% python3 -q
>>> import numpy as np
>>> import numpy.linalg as la
>>> np.set_printoptions(precision=1, suppress=True, linewidth=120)
>>> F = np.array([[-1, -3, 1, -2, -2, -3, 1, 3, -2, 2],
...     [3, 1, -1, -1, 3, -3, 3, 2, 2, 1],
...     [1, -2, 0, -3, 1, 3, 3, -3, -2, 1],
...     [-3, 1, -3, -2, -1, 2, 2, 2, 3, 3],
...     [-1, -1, 3, -3, 3, 3, -1, -2, 1, -1],
...     [2, 0, -3, 3, 1, 0, -1, -3, -2, 0]])
>>> F[-1] = F[0] + 3 * F[1]
>>> F
array([[ -1,  -3,   1,  -2,  -2,  -3,   1,   3,  -2,   2],
       [  3,   1,  -1,  -1,   3,  -3,   3,   2,   2,   1],
       [  1,  -2,   0,  -3,   1,   3,   3,  -3,  -2,   1],
       [ -3,   1,  -3,  -2,  -1,   2,   2,   2,   3,   3],
       [ -1,  -1,   3,  -3,   3,   3,  -1,  -2,   1,  -1],
       [  8,   0,  -2,  -5,   7, -12,  10,   9,   4,   5]])
>>> r = la.matrix_rank(F)
>>> r
np.int64(5)
>>> N = la.svd(F)[2][r:].T
>>> np.allclose(F @ N, 0)
True
>>> [int(la.matrix_rank(F[:, :j + 1])) for j in range(10)]
[1, 2, 3, 4, 5, 5, 5, 5, 5, 5]
>>> Uu, sig, VT = la.svd(F)
>>> V = VT[:(sig > 1e-8).sum()]
>>> rng = np.random.default_rng(80252)
>>> vec = F[0] + -1 * F[2] + rng.integers(2) * np.eye(10)[5]
>>> vec
array([-2., -1.,  1.,  1., -3., -6., -2.,  6.,  0.,  1.])
>>> np.allclose(V.T @ V @ vec, vec)
True
>>> la.matrix_rank(np.vstack([F, vec]))
np.int64(5)
>>> np.round(V.T @ V, 1) + 0
array([[ 0.5,  0.1,  0. ,  0.1,  0.2, -0.2,  0.2, -0.2, -0.1, -0.1],
       [ 0.1,  0.4, -0.2,  0.2,  0.1,  0.1,  0. ,  0. ,  0.3, -0.1],
       [ 0. , -0.2,  0.5, -0.2,  0.2, -0.1, -0.3,  0. , -0.1, -0.2],
       [ 0.1,  0.2, -0.2,  0.5, -0.2, -0.1, -0.2, -0.1, -0.1, -0.2],
       [ 0.2,  0.1,  0.2, -0.2,  0.6,  0. ,  0.1, -0.1,  0.3, -0.1],
       [-0.2,  0.1, -0.1, -0.1,  0. ,  0.6,  0. , -0.4,  0.1,  0. ],
       [ 0.2,  0. , -0.3, -0.2,  0.1,  0. ,  0.5,  0. , -0.1,  0.3],
       [-0.2,  0. ,  0. , -0.1, -0.1, -0.4,  0. ,  0.5,  0.2,  0.2],
       [-0.1,  0.3, -0.1, -0.1,  0.3,  0.1, -0.1,  0.2,  0.6,  0. ],
       [-0.1, -0.1, -0.2, -0.2, -0.1,  0. ,  0.3,  0.2,  0. ,  0.3]])
>>> round(float(la.norm(vec - V.T @ V @ vec)), 1)
0.0
>>> np.diag(V.T @ V)
array([0.5, 0.4, 0.5, 0.5, 0.6, 0.6, 0.5, 0.5, 0.6, 0.3])
>>> A = np.load("x.npy")
>>> A
array([[ 0. ,  1.8,  1.8, -2.8],
       [ 0. ,  2. ,  2. , -3.1],
       [ 0. ,  2.7,  2.7, -3. ],
       [ 0. ,  5. ,  5. , -3.1],
       [ 0. ,  1.2,  1.2, -4. ],
       [ 0. ,  2.4,  2.4, -3.2],
       [ 0. ,  2.7,  2.7, -3.5],
       [ 0. ,  4.9,  4.9, -1.9],
       [ 0. ,  1.1,  1.1, -3.9],
       [ 0. ,  2.2,  2.2, -3. ],
       [ 0. ,  5.4,  5.4, -3.3],
       [ 0. ,  3.7,  3.7, -2.8],
       [ 0. ,  5.9,  5.9, -1.9],
       [ 0. ,  0.6,  0.6, -3.4],
       [ 0. ,  0.4,  0.4, -4.6],
       [ 0. ,  5.3,  5.3, -2.4],
       [ 0. ,  1.2,  1.2, -2.7],
       [ 0. ,  2.3,  2.3, -3.1],
       [ 0. ,  0.8,  0.8, -3.6],
       [ 0. ,  3.3,  3.3, -2.9],
       [ 0. ,  2.5,  2.5, -3.4],
       [ 0. ,  3.8,  3.8, -2.3],
       [ 0. , -0.6, -0.6, -5. ],
       [ 0. ,  2.9,  2.9, -3. ],
       [ 0. ,  5.4,  5.4, -1.3],
       [ 0. ,  5. ,  5. , -2.1],
       [ 0. ,  2. ,  2. , -3.3],
       [ 0. ,  7.2,  7.2, -2.1],
       [ 0. ,  2.7,  2.7, -4.3]])
>>> Uu, sig, VT = la.svd(A, full_matrices=False)
>>> np.allclose(Uu * sig @ VT, A)
True
>>> np.round(VT @ VT.T, 1) + 0
array([[1., 0., 0., 0.],
       [0., 1., 0., 0.],
       [0., 0., 1., 0.],
       [0., 0., 0., 1.]])
>>> vec = np.array([3, 1, 1, 0])
>>> h = np.maximum(A @ vec, 0)
>>> np.flatnonzero(h > 1e-9)
array([ 0,  1,  2,  3,  4,  5,  6,  7,  8,  9, 10, 11, 12, 13, 14, 15, 16, 17, 18, 19, 20, 21, 23, 24, 25, 26, 27, 28])
>>> A * (h > 1e-9)[:, None]
array([[ 0. ,  1.8,  1.8, -2.8],
       [ 0. ,  2. ,  2. , -3.1],
       [ 0. ,  2.7,  2.7, -3. ],
       [ 0. ,  5. ,  5. , -3.1],
       [ 0. ,  1.2,  1.2, -4. ],
       [ 0. ,  2.4,  2.4, -3.2],
       [ 0. ,  2.7,  2.7, -3.5],
       [ 0. ,  4.9,  4.9, -1.9],
       [ 0. ,  1.1,  1.1, -3.9],
       [ 0. ,  2.2,  2.2, -3. ],
       [ 0. ,  5.4,  5.4, -3.3],
       [ 0. ,  3.7,  3.7, -2.8],
       [ 0. ,  5.9,  5.9, -1.9],
       [ 0. ,  0.6,  0.6, -3.4],
       [ 0. ,  0.4,  0.4, -4.6],
       [ 0. ,  5.3,  5.3, -2.4],
       [ 0. ,  1.2,  1.2, -2.7],
       [ 0. ,  2.3,  2.3, -3.1],
       [ 0. ,  0.8,  0.8, -3.6],
       [ 0. ,  3.3,  3.3, -2.9],
       [ 0. ,  2.5,  2.5, -3.4],
       [ 0. ,  3.8,  3.8, -2.3],
       [ 0. , -0. , -0. , -0. ],
       [ 0. ,  2.9,  2.9, -3. ],
       [ 0. ,  5.4,  5.4, -1.3],
       [ 0. ,  5. ,  5. , -2.1],
       [ 0. ,  2. ,  2. , -3.3],
       [ 0. ,  7.2,  7.2, -2.1],
       [ 0. ,  2.7,  2.7, -4.3]])
>>> t = np.radians(135)
>>> Rm = np.eye(4)
>>> Rm[0, 0] = Rm[2, 2] = np.cos(t)
>>> Rm[0, 2], Rm[2, 0] = -np.sin(t), np.sin(t)
>>> Rm
array([[-0.7,  0. , -0.7,  0. ],
       [ 0. ,  1. ,  0. ,  0. ],
       [ 0.7,  0. , -0.7,  0. ],
       [ 0. ,  0. ,  0. ,  1. ]])
>>> out = A @ Rm.T
>>> np.abs(out - A).max(axis=0)
array([ 5.1,  0. , 12.3,  0. ])
>>> def softmax(z):
...     e = np.exp(z - z.max(axis=-1, keepdims=True))
...     return e / e.sum(axis=-1, keepdims=True)
... 
>>> np.round(softmax(F[2]), 1) + 0
array([0.1, 0. , 0. , 0. , 0.1, 0.4, 0.4, 0. , 0. , 0.1])
>>> S = F @ F.T / np.sqrt(10)
>>> softmax(S).round(6).argmax(axis=1)
array([5, 5, 2, 3, 4, 5])
>>> np.round(softmax(S), 1) + 0
array([[0., 0., 0., 0., 0., 1.],
       [0., 0., 0., 0., 0., 1.],
       [0., 0., 1., 0., 0., 0.],
       [0., 0., 0., 1., 0., 0.],
       [0., 0., 0., 0., 1., 0.],
       [0., 0., 0., 0., 0., 1.]])
>>> np.abs(np.diag(la.qr(A)[1])) > 1e-9
array([False,  True, False,  True])
>>> np.allclose(A[:-1].T @ la.lstsq(A[:-1].T, A[-1])[0], A[-1])
True
>>> A @ la.pinv(A) @ A
array([[ 0. ,  1.8,  1.8, -2.8],
       [ 0. ,  2. ,  2. , -3.1],
       [ 0. ,  2.7,  2.7, -3. ],
       [ 0. ,  5. ,  5. , -3.1],
       [ 0. ,  1.2,  1.2, -4. ],
       [ 0. ,  2.4,  2.4, -3.2],
       [ 0. ,  2.7,  2.7, -3.5],
       [ 0. ,  4.9,  4.9, -1.9],
       [ 0. ,  1.1,  1.1, -3.9],
       [ 0. ,  2.2,  2.2, -3. ],
       [ 0. ,  5.4,  5.4, -3.3],
       [ 0. ,  3.7,  3.7, -2.8],
       [ 0. ,  5.9,  5.9, -1.9],
       [ 0. ,  0.6,  0.6, -3.4],
       [ 0. ,  0.4,  0.4, -4.6],
       [ 0. ,  5.3,  5.3, -2.4],
       [ 0. ,  1.2,  1.2, -2.7],
       [ 0. ,  2.3,  2.3, -3.1],
       [ 0. ,  0.8,  0.8, -3.6],
       [ 0. ,  3.3,  3.3, -2.9],
       [ 0. ,  2.5,  2.5, -3.4],
       [ 0. ,  3.8,  3.8, -2.3],
       [ 0. , -0.6, -0.6, -5. ],
       [ 0. ,  2.9,  2.9, -3. ],
       [ 0. ,  5.4,  5.4, -1.3],
       [ 0. ,  5. ,  5. , -2.1],
       [ 0. ,  2. ,  2. , -3.3],
       [ 0. ,  7.2,  7.2, -2.1],
       [ 0. ,  2.7,  2.7, -4.3]])
>>> q, _ = la.qr(np.array([[0.5, -1.5, 0.2, 0.3],
...     [1.1, -2.3, -1.5, -1.7],
...     [0.6, 0.7, 1.2, -1.1],
...     [-1.1, -0.3, -1.0, 0.3]]))
>>> E = 3 * q
>>> E.round(1) + 0
array([[-0.9, -1.3,  2.5, -0.2],
       [-1.9, -1.7, -1.5,  0.6],
       [-1. ,  1.5,  0.6,  2.3],
       [ 1.9, -1.5,  0. ,  1.8]])
>>> round(float(la.norm(E) ** 2 / la.norm(E, 2) ** 2), 1)
4.0
>>> round(float(la.norm(E[2], 1)), 1), round(la.norm(E[2], np.inf), 1)
(5.5, np.float64(2.3))
>>> la.norm(E, axis=0)
array([3., 3., 3., 3.])
>>> round(float(la.norm(E, "nuc")), 1)
12.0
>>> round(la.norm(E[2] - E[0]), 1)
np.float64(4.2)
>>> np.round(la.norm(E, 1), 1), round(float(la.norm(E, np.inf)), 1)
(np.float64(6.0), 5.7)
>>> q, V = la.qr(E[:, :2])[0], la.qr(E[:, 2:])[0]
>>> sig = la.svd(q.T @ V, compute_uv=False)
>>> sig.round(1) + 0
array([0., 0.])
>>> np.degrees(np.arccos(sig.clip(0, 1)))
array([90., 90.])
